$ ipython --no-banner

In [1]: import numpy as np

In [2]: np.set_printoptions(precision=3, suppress=True, linewidth=160, sign=" ")

In [3]: tidy = lambda a: np.round(a, 3) + 0

In [4]: M = np.load("data.npy")

In [5]: print(tidy(M))
[[ 0.079  0.184  0.158  0.105  0.105  0.132  0.237]
 [ 0.     0.087  0.174  0.304  0.087  0.13   0.217]
 [ 0.192  0.     0.231  0.115  0.192  0.077  0.192]
 [ 0.143  0.057  0.114  0.2    0.171  0.257  0.057]
 [ 0.286  0.143  0.107  0.071  0.179  0.214  0.   ]
 [ 0.16   0.     0.2    0.2    0.12   0.12   0.2  ]
 [ 0.034  0.069  0.276  0.034  0.034  0.241  0.31 ]]

In [6]: gram = M.T @ M

In [7]: print(tidy(np.trace(gram)), tidy((M ** 2).sum()))
1.332 1.332

In [8]: print(np.linalg.matrix_rank(gram))
7

In [9]: print(np.unravel_index(np.abs(M).argmax(), M.shape))
(np.int64(6), np.int64(6))

In [10]: print(tidy(M.mean(axis=0)))
[ 0.128  0.077  0.18   0.147  0.127  0.167  0.173]

In [11]: print(M.shape)
(7, 7)

In [12]: print(tidy(M.sum(axis=1)))
[ 1.  1.  1.  1.  1.  1.  1.]

In [13]: print(tidy(np.abs(M).max()))
0.31

In [14]: print(tidy(np.linalg.svd(M, compute_uv=False)))
[ 1.028  0.373  0.252  0.214  0.149  0.054  0.027]

In [15]: print(np.linalg.matrix_rank(M))
7

In [16]: K = np.load("out11.npy")

In [17]: print(K)
[[  2   2   2   2   2   2]
 [  2   4   4   4   4   4]
 [  2   4   6   6   6   6]
 [  2   4   6   8   8   8]
 [  2   4   6   8  10  10]
 [  2   4   6   8  10  12]]

In [18]: O, V = np.linalg.qr(K[:, :4])[0], np.linalg.qr(K[:, 4:])[0]

In [19]: s = np.linalg.svd(O.T @ V, compute_uv=False)

In [20]: print(tidy(s))
[ 0.997  0.292]

In [21]: print(tidy(np.degrees(np.arccos(s.clip(0, 1)))))
[  4.669  73.007]

In [22]: print((s > 0.9).sum())
1

In [23]: print(K.reshape(2, -1))
[[  2   2   2   2   2   2   2   4   4   4   4   4   2   4   6   6   6   6]
 [  2   4   6   8   8   8   2   4   6   8  10  10   2   4   6   8  10  12]]

In [24]: print(K.reshape(-1, 2))
[[  2   2]
 [  2   2]
 [  2   2]
 [  2   4]
 [  4   4]
 [  4   4]
 [  2   4]
 [  6   6]
 [  6   6]
 [  2   4]
 [  6   8]
 [  8   8]
 [  2   4]
 [  6   8]
 [ 10  10]
 [  2   4]
 [  6   8]
 [ 10  12]]

In [25]: T = K.reshape(6, 2, -1)

In [26]: print(np.einsum("ihd,jhd->hij", T, T).shape)
(2, 6, 6)

In [27]: print(T.sum(axis=1))
[[  4   4   4]
 [  6   8   8]
 [  8  10  12]
 [ 10  12  14]
 [ 10  14  16]
 [ 10  14  18]]

In [28]: print(np.swapaxes(T, 1, 2)[3])
[[ 2  8]
 [ 4  8]
 [ 6  8]]

In [29]: print(T[:, 0])
[[ 2  2  2]
 [ 2  4  4]
 [ 2  4  6]
 [ 2  4  6]
 [ 2  4  6]
 [ 2  4  6]]

In [30]: mat = np.load("block2.npy")

In [31]: print(mat)
[[ 4.  1.  0.  0.  0.  0.]
 [ 0.  4.  1.  0.  0.  0.]
 [ 0.  0.  4.  1.  0.  0.]
 [ 0.  0.  0.  4.  1.  0.]
 [ 0.  0.  0.  0.  4.  1.]
 [ 0.  0.  0.  0.  0.  4.]]

In [32]: # triangular, det is the product of the diagonal

In [33]: f = np.array([3, 6, 2])

In [34]: print(tidy(np.convolve(M[0], f)))
[ 0.237  1.026  1.737  1.632  1.263  1.237  1.711  1.684  0.474]

In [35]: print(tidy(np.cross(M[0, :3], M[6, :3])))
[ 0.04  -0.016 -0.001]

In [36]: print(tidy(np.polyval(f, M[0])))
[ 2.492  3.207  3.022  2.665  2.665  2.841  3.589]

In [37]: data = np.load("mat.npy")

In [38]: print(tidy(data))
[[ 0.375  0.25   0.     0.125  0.     0.25 ]
 [ 0.2    0.2    0.133  0.133  0.133  0.2  ]
 [ 0.     0.     0.5    0.125  0.125  0.25 ]
 [ 0.182  0.273  0.091  0.273  0.182  0.   ]
 [ 0.143  0.     0.     0.286  0.429  0.143]
 [ 0.     0.333  0.111  0.     0.333  0.222]]

In [39]: U, s, VT = np.linalg.svd(data, full_matrices=False)

In [40]: print(tidy(U.T @ U))
[[ 1.  0.  0.  0.  0.  0.]
 [ 0.  1.  0.  0.  0.  0.]
 [ 0.  0.  1.  0.  0.  0.]
 [ 0.  0.  0.  1.  0.  0.]
 [ 0.  0.  0.  0.  1.  0.]
 [ 0.  0.  0.  0.  0.  1.]]

In [41]: print(tidy(s / s[0]))
[ 1.     0.504  0.412  0.33   0.228  0.005]

In [42]: theta = np.radians(36)

In [43]: r_ = np.eye(6)

In [44]: r_[3, 3] = r_[4, 4] = np.cos(theta)

In [45]: r_[3, 4], r_[4, 3] = -np.sin(theta), np.sin(theta)

In [46]: print(tidy(r_))
[[ 1.     0.     0.     0.     0.     0.   ]
 [ 0.     1.     0.     0.     0.     0.   ]
 [ 0.     0.     1.     0.     0.     0.   ]
 [ 0.     0.     0.     0.809 -0.588  0.   ]
 [ 0.     0.     0.     0.588  0.809  0.   ]
 [ 0.     0.     0.     0.     0.     1.   ]]

In [47]: M2 = data @ r_.T

In [48]: print(tidy(M2))
[[ 0.375  0.25   0.     0.101  0.073  0.25 ]
 [ 0.2    0.2    0.133  0.029  0.186  0.2  ]
 [ 0.     0.     0.5    0.028  0.175  0.25 ]
 [ 0.182  0.273  0.091  0.114  0.307  0.   ]
 [ 0.143  0.     0.    -0.021  0.515  0.143]
 [ 0.     0.333  0.111 -0.196  0.27   0.222]]

In [49]: print(np.allclose(data @ data.T, M2 @ M2.T))
True

In [50]: f, g = M2[1], M2[5]

In [51]: print(tidy(f @ g))
0.17

In [52]: p = (f @ g) / (f @ f) * f

In [53]: print(tidy(p))
[ 0.197  0.197  0.131  0.029  0.183  0.197]

In [54]: def softmax(z):
    ...:     e = np.exp(z - z.max(axis=-1, keepdims=True))
    ...:     return e / e.sum(axis=-1, keepdims=True)
    ...: 

In [55]: print(tidy(softmax(data[0])))
[ 0.203  0.179  0.14   0.158  0.14   0.179]

In [56]: print(tidy(softmax(data[0] + 3)))
[ 0.203  0.179  0.14   0.158  0.14   0.179]

In [57]: print(tidy(softmax(10 * data[0])))
[ 0.587  0.168  0.014  0.048  0.014  0.168]

In [58]: print(tidy(softmax(data).sum(axis=1)))
[ 1.  1.  1.  1.  1.  1.]

In [59]: scores = data @ data.T / np.sqrt(6)

In [60]: print(tidy(softmax(scores)[0] @ data))
[ 0.153  0.178  0.136  0.157  0.198  0.178]

In [61]: print(tidy(softmax(scores + np.triu(np.full(scores.shape, -np.inf), 1))))
[[ 1.     0.     0.     0.     0.     0.   ]
 [ 0.502  0.498  0.     0.     0.     0.   ]
 [ 0.318  0.328  0.354  0.     0.     0.   ]
 [ 0.251  0.25   0.244  0.256  0.     0.   ]
 [ 0.196  0.198  0.196  0.2    0.211  0.   ]
 [ 0.164  0.166  0.165  0.165  0.166  0.174]]
